$ python3 -q
>>> import numpy as np
>>> import numpy.linalg as la
>>> np.set_printoptions(precision=2, suppress=True, linewidth=200)
>>> m1 = np.array([[0, -3, 2, 3], [0, 0, 1, 0], [0, 0, 0, 2], [0, 0, 0, 0]])
>>> print(m1)
[[ 0 -3  2  3]
 [ 0  0  1  0]
 [ 0  0  0  2]
 [ 0  0  0  0]]
>>> left, sigma, vt = la.svd(m1)
>>> print(np.argmax(sigma[:-1] / (sigma[1:] + 1e-6)) + 1)
3
>>> out = left[:, :3] @ np.diag(sigma[:3]) @ vt[:3]
>>> print(round(float(la.norm(m1 - out) / la.norm(m1)), 2))
0.0
>>> print(np.round(la.norm(m1 - out, 2), 2), sigma[3])
0.0 0.0
>>> print(la.matrix_rank(out))
3
>>> print(round(float(np.abs(m1 - out).max()), 2))
0.0
>>> left, sigma, vt = la.svd(m1)
>>> evecs = vt[:(sigma > 1e-8).sum()]
>>> rng = np.random.default_rng(17)
>>> x0 = m1[2] + 4 * m1[1] + rng.integers(2) * np.eye(4)[3]
>>> print(x0)
[0. 0. 4. 3.]
>>> print(np.diag(evecs.T @ evecs))
[0. 1. 1. 1.]
>>> print(round(float(la.norm(x0 - evecs.T @ evecs @ x0)), 2))
0.0
>>> print(la.matrix_rank(np.vstack([m1, x0])))
3
>>> print(np.round(evecs.T @ evecs, 2) + 0)
[[0. 0. 0. 0.]
 [0. 1. 0. 0.]
 [0. 0. 1. 0.]
 [0. 0. 0. 1.]]
>>> print(np.unique(m1.round(6), axis=0).shape)
(4, 4)
>>> print(np.allclose(m1[:-1].T @ la.lstsq(m1[:-1].T, m1[-1])[0], m1[-1]))
True
>>> print(round(np.trace(la.pinv(m1) @ m1), 2))
3.0
>>> print(la.lstsq(m1[:-1].T, m1[-1])[2])
3
>>> print(np.abs(np.diag(la.qr(m1)[1])) > 1e-9)
[False False False False]
>>> C2 = m1.T @ m1
>>> print(C2)
[[ 0  0  0  0]
 [ 0  9 -6 -9]
 [ 0 -6  5  6]
 [ 0 -9  6 13]]
>>> print(np.diag(C2))
[ 0  9  5 13]
>>> print(la.matrix_rank(C2))
3
>>> print((m1 @ m1.T).shape)
(4, 4)
>>> print(np.trace(C2), (m1 ** 2).sum())
27 27
>>> print(np.allclose(C2, C2.T))
True
>>> W0 = np.loadtxt("layer6.csv", delimiter=",")
>>> print(W0)
[[-1.2  -1.1   1.9  -3.61]
 [-1.2   1.4   0.   -3.63]
 [ 1.1  -0.2   0.7   3.3 ]
 [-1.1   2.2  -0.6  -3.28]
 [-1.4   0.7  -0.3  -4.22]
 [ 1.5  -0.7   1.5   4.45]
 [ 0.8   1.4  -0.3   2.4 ]
 [ 0.4  -0.1   0.1   1.24]
 [ 0.6  -1.5   1.7   1.8 ]
 [ 0.8   0.6   1.4   2.42]
 [ 0.5   1.6   0.7   1.52]]
>>> x0 = np.array([3, 1, 2, 0])
>>> target = W0 @ x0
>>> print(np.round(la.lstsq(W0, target)[0], 2) + 0)
[3. 1. 2. 0.]
>>> print(target)
[-0.9 -2.2  4.5 -2.3 -4.1  6.8  3.2  1.3  3.7  5.8  4.5]
>>> print(np.round(la.solve(W0.T @ W0, W0.T @ target), 2) + 0)
[3. 1. 2. 0.]
>>> print(np.round(la.pinv(W0) @ W0, 2) + 0)
[[1. 0. 0. 0.]
 [0. 1. 0. 0.]
 [0. 0. 1. 0.]
 [0. 0. 0. 1.]]
>>> target = target + 0.1 * rng.normal(size=11)
>>> print(target)
[-0.87 -2.25  4.37 -2.49 -4.1   6.72  3.11  1.28  3.69  5.57  4.59]
>>> b, *_ = la.lstsq(W0, target)
>>> print(b.round())
[3. 1. 2. 0.]
>>> print(np.round(la.norm(target - W0 @ b), 2))
0.29
>>> print(b)
[2.86 0.95 1.96 0.04]
>>> print(np.round(W0.T @ (target - W0 @ b), 2) + 0)
[0. 0. 0. 0.]
>>> O, evecs = la.qr(W0[:, :3])[0], la.qr(W0[:, 3:])[0]
>>> sigma = la.svd(O.T @ evecs, compute_uv=False)
>>> print((sigma > 0.9).sum())
1
>>> feats = np.loadtxt("arr.csv", delimiter=",")
>>> print(feats)
[[ 0.  0.  2.  0.  0.  0.  0.  0.  0.  0.]
 [-3.  0.  0.  0.  0.  0.  0.  0.  0.  0.]
 [ 0.  0.  0.  9.  0.  0.  0.  0.  0.  0.]
 [ 0. -1.  0.  0.  0.  0.  0.  0.  0.  0.]
 [ 0.  0.  0.  0.  0.  0. -5.  0.  0.  0.]
 [ 0.  0.  0.  0.  0.  0.  0.  0. -4.  0.]
 [ 0.  0.  0.  0.  0.  0.  0. -8.  0.  0.]
 [ 0.  0.  0.  0.  0.  0.  0.  0.  0. -4.]
 [ 0.  0.  0.  0. -6.  0.  0.  0.  0.  0.]
 [ 0.  0.  0.  0.  0.  6.  0.  0.  0.  0.]]
>>> out = np.c_[W0[:, :2] @ np.array([[4, -4], [-3, 1]]), np.array([1, 1, 3, 3, 1, 3, 3, 0, 1, 3, 2])]
>>> print(out)
[[ -1.5   3.7   1. ]
 [ -9.    6.2   1. ]
 [  5.   -4.6   3. ]
 [-11.    6.6   3. ]
 [ -7.7   6.3   1. ]
 [  8.1  -6.7   3. ]
 [ -1.   -1.8   3. ]
 [  1.9  -1.7   0. ]
 [  6.9  -3.9   1. ]
 [  1.4  -2.6   3. ]
 [ -2.8  -0.4   2. ]]
>>> print(la.norm(la.qr(W0)[0].T @ out, axis=0) ** 2 / ((out ** 2).sum(axis=0) + 1e-12))
[1.   1.   0.81]
>>> print(la.matrix_rank(np.c_[W0, out]))
5
>>> out = la.inv(feats)
>>> print(la.inv(out))
[[ 0.  0.  2.  0.  0.  0.  0.  0.  0.  0.]
 [-3. -0. -0. -0. -0. -0. -0. -0. -0. -0.]
 [ 0.  0.  0.  9.  0.  0.  0.  0.  0.  0.]
 [-0. -1. -0. -0. -0. -0. -0. -0. -0. -0.]
 [-0. -0. -0. -0. -0. -0. -5. -0. -0. -0.]
 [-0. -0. -0. -0. -0. -0. -0. -0. -4. -0.]
 [-0. -0. -0. -0. -0. -0. -0. -8. -0. -0.]
 [-0. -0. -0. -0. -0. -0. -0. -0. -0. -4.]
 [-0. -0. -0. -0. -6. -0. -0. -0. -0. -0.]
 [ 0.  0.  0.  0.  0.  6.  0.  0.  0.  0.]]
>>> print(round(la.cond(feats), 2))
9.0
>>> print(feats @ out)
[[1. 0. 0. 0. 0. 0. 0. 0. 0. 0.]
 [0. 1. 0. 0. 0. 0. 0. 0. 0. 0.]
 [0. 0. 1. 0. 0. 0. 0. 0. 0. 0.]
 [0. 0. 0. 1. 0. 0. 0. 0. 0. 0.]
 [0. 0. 0. 0. 1. 0. 0. 0. 0. 0.]
 [0. 0. 0. 0. 0. 1. 0. 0. 0. 0.]
 [0. 0. 0. 0. 0. 0. 1. 0. 0. 0.]
 [0. 0. 0. 0. 0. 0. 0. 1. 0. 0.]
 [0. 0. 0. 0. 0. 0. 0. 0. 1. 0.]
 [0. 0. 0. 0. 0. 0. 0. 0. 0. 1.]]
>>> print((np.abs(out) > 1e-9).astype(int))
[[0 1 0 0 0 0 0 0 0 0]
 [0 0 0 1 0 0 0 0 0 0]
 [1 0 0 0 0 0 0 0 0 0]
 [0 0 1 0 0 0 0 0 0 0]
 [0 0 0 0 0 0 0 0 1 0]
 [0 0 0 0 0 0 0 0 0 1]
 [0 0 0 0 1 0 0 0 0 0]
 [0 0 0 0 0 0 1 0 0 0]
 [0 0 0 0 0 1 0 0 0 0]
 [0 0 0 0 0 0 0 1 0 0]]
>>> print(round(float(la.slogdet(feats)[0]), 2))
-1.0
>>> W = np.array([[-1, -2, -2, 2, 0, -1],
...     [-2, -1, 0, 0, 2, 1],
...     [2, 1, 1, 0, -1, -2],
...     [-1, 2, -1, 1, 0, -1],
...     [-1, 0, 0, -1, 2, 0],
...     [-1, -2, 1, -2, 0, -1],
...     [0, -2, 1, 1, 1, 0],
...     [2, -1, 2, 0, 2, 0],
...     [-2, -2, 0, 0, -1, 2],
...     [2, 1, 0, 0, 0, 2]])
>>> b = np.array([5, 0, 5, 1, 5, 6])
>>> hid = np.maximum(feats @ W + b, 0)
>>> print((hid > 0).mean(axis=0))
[0.6 0.7 0.7 0.7 0.7 0.6]
>>> print(hid)
[[ 9.  2.  7.  1.  3.  2.]
 [ 8.  6. 11.  0.  5.  9.]
 [ 0. 18.  0. 10.  5.  0.]
 [ 7.  1.  5.  1.  3.  5.]
 [ 5. 10.  0.  0.  0.  6.]
 [13.  8.  5.  1.  9.  0.]
 [ 0.  8.  0.  1.  0.  6.]
 [ 0.  0.  5.  1.  5.  0.]
 [11.  0.  5.  7.  0.  6.]
 [ 0.  0. 11.  0.  5.  0.]]
>>> C = np.array([[-6, -6, 3],
...     [-2, -3, 3],
...     [8, 8, 7],
...     [1, 4, 4],
...     [0, -5, 1],
...     [0, 8, -2]])
>>> print((hid @ C).round(6).argmax(axis=1))
[2 2 2 2 2 2 1 2 2 0]
>>> print(W @ C)
[[ -4  -4 -13]
 [ 14  13  -9]
 [ -6 -18  19]
 [ -5 -12   2]
 [  5  -8  -5]
 [ 16   4  -8]
 [ 13  13   6]
 [  6  -3  19]
 [ 16  39 -17]
 [-14   1   5]]
>>> print(np.sort(la.eigvals(m1)))
[0. 0. 0. 0.]
>>> print(np.prod(np.diag(m1)), np.round(la.det(m1), 2))
0 0.0
>>> print(la.matrix_power(m1 - np.diag(np.diag(m1)), 4))
[[0 0 0 0]
 [0 0 0 0]
 [0 0 0 0]
 [0 0 0 0]]
>>> print(la.matrix_rank(m1 - m1[0, 0] * np.eye(4)))
3
>>> print(m1 @ m1)
[[ 0  0 -3  4]
 [ 0  0  0  2]
 [ 0  0  0  0]
 [ 0  0  0  0]]
>>> print(np.round(np.sort(la.eigvals(feats).real), 2) + 0)
[-4.62 -4.62 -2.71  0.    0.    0.    0.    2.71  4.62  4.62]
>>> print(np.flatnonzero(la.matrix_power((feats != 0) + (feats.T != 0) + np.eye(10), 10)[0]))
[0 1 2 3]
>>> print((feats != 0).astype(int))
[[0 0 1 0 0 0 0 0 0 0]
 [1 0 0 0 0 0 0 0 0 0]
 [0 0 0 1 0 0 0 0 0 0]
 [0 1 0 0 0 0 0 0 0 0]
 [0 0 0 0 0 0 1 0 0 0]
 [0 0 0 0 0 0 0 0 1 0]
 [0 0 0 0 0 0 0 1 0 0]
 [0 0 0 0 0 0 0 0 0 1]
 [0 0 0 0 1 0 0 0 0 0]
 [0 0 0 0 0 1 0 0 0 0]]
>>> print((la.matrix_power((feats != 0) + (feats.T != 0) + np.eye(10), 10) > 0).astype(int))
[[1 1 1 1 0 0 0 0 0 0]
 [1 1 1 1 0 0 0 0 0 0]
 [1 1 1 1 0 0 0 0 0 0]
 [1 1 1 1 0 0 0 0 0 0]
 [0 0 0 0 1 1 1 1 1 1]
 [0 0 0 0 1 1 1 1 1 1]
 [0 0 0 0 1 1 1 1 1 1]
 [0 0 0 0 1 1 1 1 1 1]
 [0 0 0 0 1 1 1 1 1 1]
 [0 0 0 0 1 1 1 1 1 1]]
>>> A = np.load("sample19.npy")
>>> print(A)
[[  8.  -1.   0.   4.]
 [ 16.  -5.  -6.   2.]
 [  4.   1.   4.   6.]
 [-12.   3.   2.  -4.]]
>>> out = np.array([[1, 1], [1, 1], [2, 3], [1, 0]])
>>> print(la.matrix_rank(np.vstack([A, out.T])))
4
>>> print(np.einsum("ik,kj->ij", A, out))
[[11.  7.]
 [ 1. -7.]
 [19. 17.]
 [-9. -3.]]
>>> print(np.einsum("ij,ij->i", A, A))
[ 81. 321.  69. 173.]
>>> print(la.matrix_rank(A @ out))
2
>>> print(A @ out)
[[11.  7.]
 [ 1. -7.]
 [19. 17.]
 [-9. -3.]]
>>> M = np.load("data.npy")
>>> print(M)
[[0.5  0.   0.   0.   0.   0.   0.   0.   0.   0.5 ]
 [0.   0.33 0.   0.   0.33 0.   0.   0.   0.33 0.  ]
 [0.   0.   0.67 0.   0.   0.   0.   0.   0.33 0.  ]
 [0.2  0.   0.   0.2  0.2  0.2  0.   0.2  0.   0.  ]
 [0.2  0.2  0.2  0.   0.4  0.   0.   0.   0.   0.  ]
 [0.   0.   0.   0.   0.5  0.5  0.   0.   0.   0.  ]
 [0.   0.   0.   0.   0.   0.   1.   0.   0.   0.  ]
 [0.   0.33 0.   0.   0.   0.   0.   0.33 0.33 0.  ]
 [0.25 0.25 0.   0.   0.   0.   0.25 0.   0.25 0.  ]
 [0.   0.25 0.   0.   0.   0.   0.   0.25 0.25 0.25]]
>>> theta = np.radians(15)
>>> R = np.eye(10)
>>> R[1, 1] = R[8, 8] = np.cos(theta)
>>> R[1, 8], R[8, 1] = -np.sin(theta), np.sin(theta)
>>> print(R)
[[ 1.    0.    0.    0.    0.    0.    0.    0.    0.    0.  ]
 [ 0.    0.97  0.    0.    0.    0.    0.    0.   -0.26  0.  ]
 [ 0.    0.    1.    0.    0.    0.    0.    0.    0.    0.  ]
 [ 0.    0.    0.    1.    0.    0.    0.    0.    0.    0.  ]
 [ 0.    0.    0.    0.    1.    0.    0.    0.    0.    0.  ]
 [ 0.    0.    0.    0.    0.    1.    0.    0.    0.    0.  ]
 [ 0.    0.    0.    0.    0.    0.    1.    0.    0.    0.  ]
 [ 0.    0.    0.    0.    0.    0.    0.    1.    0.    0.  ]
 [ 0.    0.26  0.    0.    0.    0.    0.    0.    0.97  0.  ]
 [ 0.    0.    0.    0.    0.    0.    0.    0.    0.    1.  ]]
>>> out = M @ R.T
>>> print(la.svd(M, compute_uv=False), la.svd(out, compute_uv=False))
[1.09 1.01 0.8  0.75 0.66 0.42 0.31 0.24 0.13 0.04] [1.09 1.01 0.8  0.75 0.66 0.42 0.31 0.24 0.13 0.04]
>>> F = np.loadtxt("out2.csv", delimiter=",")
>>> print(F)
[[1. 7. 9. 4. 8.]
 [7. 1. 7. 9. 4.]
 [9. 7. 1. 7. 9.]
 [4. 9. 7. 1. 7.]
 [8. 4. 9. 7. 1.]]
>>> out = F[0, 0] * F[1:] - np.outer(F[1:, 0], F[0])
>>> print(out)
[[  0. -48. -56. -19. -52.]
 [  0. -56. -80. -29. -63.]
 [  0. -19. -29. -15. -25.]
 [  0. -52. -63. -25. -63.]]
>>> print(np.flatnonzero(~out.round(6).any(axis=1)))
[]
>>> x0 = np.array([2, 0, 0, 0, 0])
>>> target = F @ x0
>>> b, lr = np.zeros(5), 1 / la.norm(F, 2) ** 2
>>> for i in range(6):
...     b -= lr * F.T @ (F @ b - target)
...     if i % 2 == 0: print(i, round(la.norm(F @ b - target), 2))
... 
0 11.26
2 9.23
4 7.7
>>> print(round(float(la.cond(F)), 2))
31.12
>>> theta = rng.uniform(0, 2 * np.pi, 31)
>>> O, _ = la.qr(np.array([[-0.1, 0.9],
...     [-1.7, -0.4],
...     [-0.9, -0.7],
...     [0.3, -0.5],
...     [-0.8, 0.6],
...     [1.7, -0.7],
...     [0.6, -1.1],
...     [0.1, 0.4],
...     [1.0, 1.3]]))
>>> data = 3 * np.c_[np.cos(theta), np.sin(theta)] @ O.T
>>> print(data.round(2) + 0)
[[-0.12 -1.72 -0.9   0.31 -0.82  1.74  0.63  0.09  0.99]
 [-1.04 -0.43  0.31  0.7  -1.07  1.64  1.52 -0.39 -0.92]
 [ 0.16 -1.79 -1.09  0.15 -0.62  1.48  0.27  0.21  1.36]
 [-0.38  1.78  1.19 -0.02  0.43 -1.2   0.02 -0.3  -1.6 ]
 [-0.64  1.65  1.26  0.17  0.14 -0.76  0.42 -0.4  -1.82]
 [-0.05 -1.75 -0.95  0.28 -0.78  1.69  0.55  0.12  1.09]
 [ 0.99 -1.18 -1.18 -0.44  0.34 -0.07 -1.    0.5   1.91]
 [ 0.93 -1.3  -1.22 -0.39  0.25  0.1  -0.89  0.49  1.92]
 [ 0.37  1.56  0.68 -0.45  0.97 -1.89 -0.92  0.02 -0.6 ]
 [-0.37  1.78  1.19 -0.02  0.43 -1.21  0.01 -0.3  -1.6 ]
 [ 0.44  1.51  0.61 -0.48  1.01 -1.92 -1.    0.05 -0.48]
 [-0.64 -1.28 -0.38  0.57 -1.08  1.95  1.21 -0.15  0.1 ]
 [-1.09 -0.24  0.44  0.71 -1.03  1.52  1.53 -0.42 -1.1 ]
 [ 0.75  1.12  0.24 -0.62  1.11 -1.93 -1.31  0.21  0.12]
 [ 1.06 -0.97 -1.1  -0.52  0.5  -0.37 -1.16  0.51  1.86]
 [ 0.95  0.71 -0.1  -0.69  1.11 -1.79 -1.47  0.33  0.63]
 [-0.93 -0.75  0.07  0.68 -1.11  1.81  1.46 -0.32 -0.59]
 [ 0.99  0.61 -0.18 -0.7   1.1  -1.74 -1.49  0.35  0.74]
 [-0.17 -1.7  -0.86  0.34 -0.86  1.78  0.69  0.07  0.92]
 [-0.36  1.78  1.19 -0.02  0.44 -1.22  0.   -0.3  -1.59]
 [ 1.13 -0.63 -0.95 -0.61  0.7  -0.76 -1.34  0.51  1.71]
 [-0.9   1.35  1.23  0.37 -0.2  -0.18  0.84 -0.48 -1.92]
 [-0.91  1.34  1.23  0.37 -0.21 -0.16  0.86 -0.48 -1.92]
 [ 0.    1.77  0.99 -0.25  0.74 -1.64 -0.48 -0.15 -1.16]
 [ 1.14 -0.16 -0.69 -0.68  0.9  -1.2  -1.49  0.48  1.42]
 [-0.76  1.54  1.26  0.25  0.   -0.52  0.6  -0.44 -1.89]
 [ 0.25  1.65  0.79 -0.39  0.91 -1.83 -0.79 -0.03 -0.8 ]
 [-0.88  1.39  1.24  0.35 -0.17 -0.24  0.8  -0.47 -1.92]
 [-0.2   1.8   1.11 -0.13  0.58 -1.43 -0.22 -0.23 -1.41]
 [ 0.71 -1.59 -1.27 -0.22 -0.06  0.63 -0.52  0.42  1.86]
 [-0.7  -1.19 -0.29  0.6  -1.1   1.94  1.27 -0.19 -0.03]]
>>> z = data[:, 3] > np.median(data[:, 3])
>>> u = data[z].mean(axis=0) - data[~z].mean(axis=0)
>>> print(u)
[-1.15 -0.65  0.24  0.8  -1.26  1.97  1.72 -0.42 -0.9 ]
>>> print(np.round((((data - data.mean(axis=0)) @ u > 0) == z).mean(), 2))
0.97
>>> print(((data - data.mean(axis=0)) @ u > 0).astype(int))
[1 1 1 0 1 1 0 0 0 0 0 1 1 0 0 0 1 0 1 0 0 1 1 0 0 1 0 1 0 0 1]
